$ python -q
>>> import numpy as np
>>> from numpy import linalg as LA
>>> np.set_printoptions(precision=2, suppress=True, linewidth=100)
>>> rd = lambda a: np.round(a, 2) + 0
>>> feats = np.loadtxt("layer2.csv", delimiter=",")
>>> feats
array([[0., 1., 1., 1., 1., 1., 1., 1., 1., 1.],
       [1., 0., 1., 1., 1., 1., 1., 1., 1., 1.],
       [1., 1., 0., 1., 1., 1., 1., 1., 1., 1.],
       [1., 1., 1., 0., 1., 1., 1., 1., 1., 1.],
       [1., 1., 1., 1., 0., 1., 1., 1., 1., 1.],
       [1., 1., 1., 1., 1., 0., 1., 1., 1., 1.],
       [1., 1., 1., 1., 1., 1., 0., 1., 1., 1.],
       [1., 1., 1., 1., 1., 1., 1., 0., 1., 1.],
       [1., 1., 1., 1., 1., 1., 1., 1., 0., 1.],
       [1., 1., 1., 1., 1., 1., 1., 1., 1., 0.]])
>>> np.fft.fft(feats[0])
array([ 9.+0.j, -1.+0.j, -1.+0.j, -1.+0.j, -1.+0.j, -1.+0.j, -1.+0.j, -1.+0.j, -1.+0.j, -1.+0.j])
>>> arr = np.load("run10.npy")
>>> arr
array([[0, 2, 2, 1, 1, 1, 1, 2, 1],
       [1, 2, 1, 0, 2, 3, 2, 2, 2],
       [0, 1, 1, 2, 3, 1, 0, 3, 3],
       [1, 3, 0, 1, 0, 2, 2, 3, 0],
       [3, 3, 3, 3, 3, 1, 3, 1, 0],
       [2, 0, 1, 2, 3, 2, 3, 0, 3],
       [1, 3, 0, 3, 0, 1, 2, 2, 1],
       [1, 0, 1, 1, 3, 2, 2, 0, 1],
       [2, 6, 4, 1, 5, 7, 5, 6, 5]])
>>> U, sigma, Vt = LA.svd(arr)
>>> np.argmax(sigma[:-1] / (sigma[1:] + 1e-6)) + 1
np.int64(8)
>>> Y = U[:, :8] @ np.diag(sigma[:8]) @ Vt[:8]
>>> rd(LA.norm(arr - Y) / LA.norm(arr))
np.float64(0.0)
>>> x = np.array([-1, -3, 2, -3, 2, 3, -3, 1, 2])
>>> arr @ x
array([  1,   8,  11, -10, -14,   3, -18,   6,  17])
>>> arr @ (2 * x)
array([  2,  16,  22, -20, -28,   6, -36,  12,  34])
>>> np.einsum("ij,j->i", arr, x)
array([  1,   8,  11, -10, -14,   3, -18,   6,  17])
>>> (arr * x).sum(axis=1)
array([  1,   8,  11, -10, -14,   3, -18,   6,  17])
>>> LA.norm(arr @ x) <= LA.norm(arr, 2) * LA.norm(x) + 1e-9
np.True_
>>> arr @ np.ones(9)
array([11., 15., 14., 12., 20., 16., 13., 11., 41.])
>>> X = np.load("sample18.npy")
>>> X
array([[ 1,  1,  0, -1,  2, -2, -2, -1],
       [ 0,  1,  0,  0,  0, -3, -3, -4],
       [ 1,  2,  1,  1, -3, -3,  1, -4],
       [ 0,  0,  0,  0,  0,  0,  0,  0],
       [ 2,  2,  2, -2,  2,  2,  0,  2],
       [ 2,  0, -4,  0,  3, -2,  0, -2],
       [ 1,  3, -1, -2,  2, -4, -1,  0],
       [ 1,  3, -2, -2, -1, -3,  3, -1],
       [-1, -1, -2, -1,  1, -1, -2, -4],
       [ 0,  1, -5, -5,  5, -3, -2, -2],
       [ 2,  0, -2,  2,  1, -1,  2,  0],
       [ 3,  4,  4, -1,  2, -2, -3, -1],
       [ 0,  0,  0,  0,  0,  0,  0,  0]])
>>> # row 12 repeats row 3
>>> Y = np.c_[X[:, :5] @ np.array([[1, -1, 2, -2, 1],
...     [0, -1, -1, 2, 0],
...     [-1, -2, 1, -2, -1],
...     [0, -2, -2, 1, 2],
...     [2, 2, -2, 0, 0]]), np.array([2, 1, 2, -1, 0, 0, 0, -1, 1, 1, 1, 2, -2])]
>>> Y
array([[  5,   4,  -1,  -1,  -1,   2],
       [  0,  -1,  -1,   2,   0,   1],
       [ -6, -13,   5,   1,   2,   2],
       [  0,   0,   0,   0,   0,  -1],
       [  4,   0,   4,  -6,  -4,   0],
       [ 12,  12,  -6,   4,   6,   0],
       [  6,   6,  -2,   4,  -2,   0],
       [  1,   2,   3,   6,  -1,  -1],
       [  3,  10,  -3,   3,  -1,   1],
       [ 15,  29,  -6,   7,  -5,   1],
       [  6,   0,  -4,   2,   8,   1],
       [  3,  -9,   4,  -7,  -3,   2],
       [  0,   0,   0,   0,   0,  -2]])
>>> rd(LA.norm(LA.qr(X)[0].T @ Y, axis=0) ** 2 / ((Y ** 2).sum(axis=0) + 1e-12))
array([1.  , 1.  , 1.  , 1.  , 1.  , 0.72])
>>> rd(LA.lstsq(X, Y[:, 0])[0])
array([ 1.,  0., -1.,  0.,  2.,  0.,  0.,  0.])
>>> proj = X @ LA.solve(X.T @ X, X.T)
>>> rd(proj @ X[:, 7])
array([-1., -4., -4.,  0.,  2., -2.,  0., -1., -4., -2.,  0., -1.,  0.])
>>> M = np.load("case11.npy")
>>> M
array([[0, 0, 1, 1, 0, 1, 0, 1],
       [0, 0, 1, 0, 0, 1, 0, 0],
       [1, 1, 0, 1, 0, 1, 0, 1],
       [1, 0, 1, 0, 1, 1, 0, 1],
       [0, 0, 0, 1, 0, 1, 0, 0],
       [1, 1, 1, 1, 1, 0, 0, 1],
       [0, 0, 0, 0, 0, 0, 0, 0],
       [1, 0, 1, 1, 0, 1, 0, 0]])
>>> Y = arr / LA.norm(arr, axis=1, keepdims=True)
>>> G = Y @ Y.T
>>> (np.abs(G) > 0.9).astype(int)
array([[1, 0, 0, 0, 0, 0, 0, 0, 1],
       [0, 1, 0, 0, 0, 0, 0, 0, 1],
       [0, 0, 1, 0, 0, 0, 0, 0, 0],
       [0, 0, 0, 1, 0, 0, 0, 0, 0],
       [0, 0, 0, 0, 1, 0, 0, 0, 0],
       [0, 0, 0, 0, 0, 1, 0, 1, 0],
       [0, 0, 0, 0, 0, 0, 1, 0, 0],
       [0, 0, 0, 0, 0, 1, 0, 1, 0],
       [1, 1, 0, 0, 0, 0, 0, 0, 1]])
>>> (G - 2 * np.eye(9)).round(6).argmax(axis=1)
array([8, 8, 0, 6, 0, 7, 3, 5, 1])
>>> rd(G[6])
array([0.77, 0.67, 0.61, 0.88, 0.74, 0.56, 1.  , 0.45, 0.72])
